% ipython --no-banner

In [1]: import numpy as np

In [2]: from numpy import linalg as LA

In [3]: np.set_printoptions(precision=2, suppress=True, linewidth=100, floatmode="fixed")

In [4]: def rd(a):
   ...:     return np.round(a, 2) + 0
   ...: 

In [5]: X = np.load("run9.npy")

In [6]: X
Out[6]: 
array([[3, 0, 1, 3, 1, 2, 3, 1, 2, 0, 3],
       [0, 1, 2, 3, 1, 0, 1, 2, 0, 1, 1],
       [2, 0, 3, 1, 3, 1, 2, 0, 3, 2, 2],
       [0, 2, 0, 0, 1, 0, 0, 1, 0, 3, 3],
       [2, 2, 2, 2, 2, 0, 2, 3, 2, 3, 2],
       [0, 1, 2, 3, 0, 2, 3, 2, 2, 1, 3],
       [2, 3, 2, 3, 2, 0, 0, 2, 1, 2, 0],
       [2, 3, 1, 1, 3, 0, 0, 1, 2, 3, 0],
       [0, 3, 1, 3, 3, 3, 1, 0, 0, 1, 2],
       [3, 2, 1, 0, 3, 0, 0, 3, 1, 0, 0],
       [3, 0, 1, 2, 0, 1, 1, 2, 2, 2, 0],
       [0, 0, 0, 2, 0, 2, 3, 0, 0, 2, 1]])

In [7]: proj = X @ LA.solve(X.T @ X, X.T)

In [8]: print(rd(LA.eigvalsh(proj)))
[0.00 1.00 1.00 1.00 1.00 1.00 1.00 1.00 1.00 1.00 1.00 1.00]

In [9]: rd(proj @ X[:, 5])
Out[9]: array([2.00, 0.00, 1.00, 0.00, 0.00, 2.00, 0.00, 0.00, 3.00, 0.00, 1.00, 2.00])

In [10]: th = np.radians(180)

In [11]: Rm = np.eye(11)

In [12]: Rm[7, 7] = Rm[6, 6] = np.cos(th)

In [13]: Rm[7, 6], Rm[6, 7] = -np.sin(th), np.sin(th)

In [14]: rd(Rm)
Out[14]: 
array([[ 1.00,  0.00,  0.00,  0.00,  0.00,  0.00,  0.00,  0.00,  0.00,  0.00,  0.00],
       [ 0.00,  1.00,  0.00,  0.00,  0.00,  0.00,  0.00,  0.00,  0.00,  0.00,  0.00],
       [ 0.00,  0.00,  1.00,  0.00,  0.00,  0.00,  0.00,  0.00,  0.00,  0.00,  0.00],
       [ 0.00,  0.00,  0.00,  1.00,  0.00,  0.00,  0.00,  0.00,  0.00,  0.00,  0.00],
       [ 0.00,  0.00,  0.00,  0.00,  1.00,  0.00,  0.00,  0.00,  0.00,  0.00,  0.00],
       [ 0.00,  0.00,  0.00,  0.00,  0.00,  1.00,  0.00,  0.00,  0.00,  0.00,  0.00],
       [ 0.00,  0.00,  0.00,  0.00,  0.00,  0.00, -1.00,  0.00,  0.00,  0.00,  0.00],
       [ 0.00,  0.00,  0.00,  0.00,  0.00,  0.00,  0.00, -1.00,  0.00,  0.00,  0.00],
       [ 0.00,  0.00,  0.00,  0.00,  0.00,  0.00,  0.00,  0.00,  1.00,  0.00,  0.00],
       [ 0.00,  0.00,  0.00,  0.00,  0.00,  0.00,  0.00,  0.00,  0.00,  1.00,  0.00],
       [ 0.00,  0.00,  0.00,  0.00,  0.00,  0.00,  0.00,  0.00,  0.00,  0.00,  1.00]])

In [15]: B = X @ Rm.T

In [16]: np.allclose(LA.norm(X, axis=1), LA.norm(B, axis=1))
Out[16]: True

In [17]: rd(B)
Out[17]: 
array([[ 3.00,  0.00,  1.00,  3.00,  1.00,  2.00, -3.00, -1.00,  2.00,  0.00,  3.00],
       [ 0.00,  1.00,  2.00,  3.00,  1.00,  0.00, -1.00, -2.00,  0.00,  1.00,  1.00],
       [ 2.00,  0.00,  3.00,  1.00,  3.00,  1.00, -2.00,  0.00,  3.00,  2.00,  2.00],
       [ 0.00,  2.00,  0.00,  0.00,  1.00,  0.00,  0.00, -1.00,  0.00,  3.00,  3.00],
       [ 2.00,  2.00,  2.00,  2.00,  2.00,  0.00, -2.00, -3.00,  2.00,  3.00,  2.00],
       [ 0.00,  1.00,  2.00,  3.00,  0.00,  2.00, -3.00, -2.00,  2.00,  1.00,  3.00],
       [ 2.00,  3.00,  2.00,  3.00,  2.00,  0.00,  0.00, -2.00,  1.00,  2.00,  0.00],
       [ 2.00,  3.00,  1.00,  1.00,  3.00,  0.00,  0.00, -1.00,  2.00,  3.00,  0.00],
       [ 0.00,  3.00,  1.00,  3.00,  3.00,  3.00, -1.00,  0.00,  0.00,  1.00,  2.00],
       [ 3.00,  2.00,  1.00,  0.00,  3.00,  0.00,  0.00, -3.00,  1.00,  0.00,  0.00],
       [ 3.00,  0.00,  1.00,  2.00,  0.00,  1.00, -1.00, -2.00,  2.00,  2.00,  0.00],
       [ 0.00,  0.00,  0.00,  2.00,  0.00,  2.00, -3.00,  0.00,  0.00,  2.00,  1.00]])

In [18]: f, v = X[8], X[4]

In [19]: f @ f
Out[19]: np.int64(43)

In [20]: pr = (f @ v) / (f @ f) * f

In [21]: np.outer(f, v)
Out[21]: 
array([[0, 0, 0, 0, 0, 0, 0, 0, 0, 0, 0],
       [6, 6, 6, 6, 6, 0, 6, 9, 6, 9, 6],
       [2, 2, 2, 2, 2, 0, 2, 3, 2, 3, 2],
       [6, 6, 6, 6, 6, 0, 6, 9, 6, 9, 6],
       [6, 6, 6, 6, 6, 0, 6, 9, 6, 9, 6],
       [6, 6, 6, 6, 6, 0, 6, 9, 6, 9, 6],
       [2, 2, 2, 2, 2, 0, 2, 3, 2, 3, 2],
       [0, 0, 0, 0, 0, 0, 0, 0, 0, 0, 0],
       [0, 0, 0, 0, 0, 0, 0, 0, 0, 0, 0],
       [2, 2, 2, 2, 2, 0, 2, 3, 2, 3, 2],
       [4, 4, 4, 4, 4, 0, 4, 6, 4, 6, 4]])

In [22]: rd(v - pr)
Out[22]: array([ 2.00, -0.02,  1.33, -0.02, -0.02, -2.02,  1.33,  3.00,  2.00,  2.33,  0.65])

In [23]: print(rd(LA.norm(f + v) ** 2 + LA.norm(f - v) ** 2))
186.0

In [24]: LA.matrix_rank(np.outer(f, v))
Out[24]: np.int64(1)
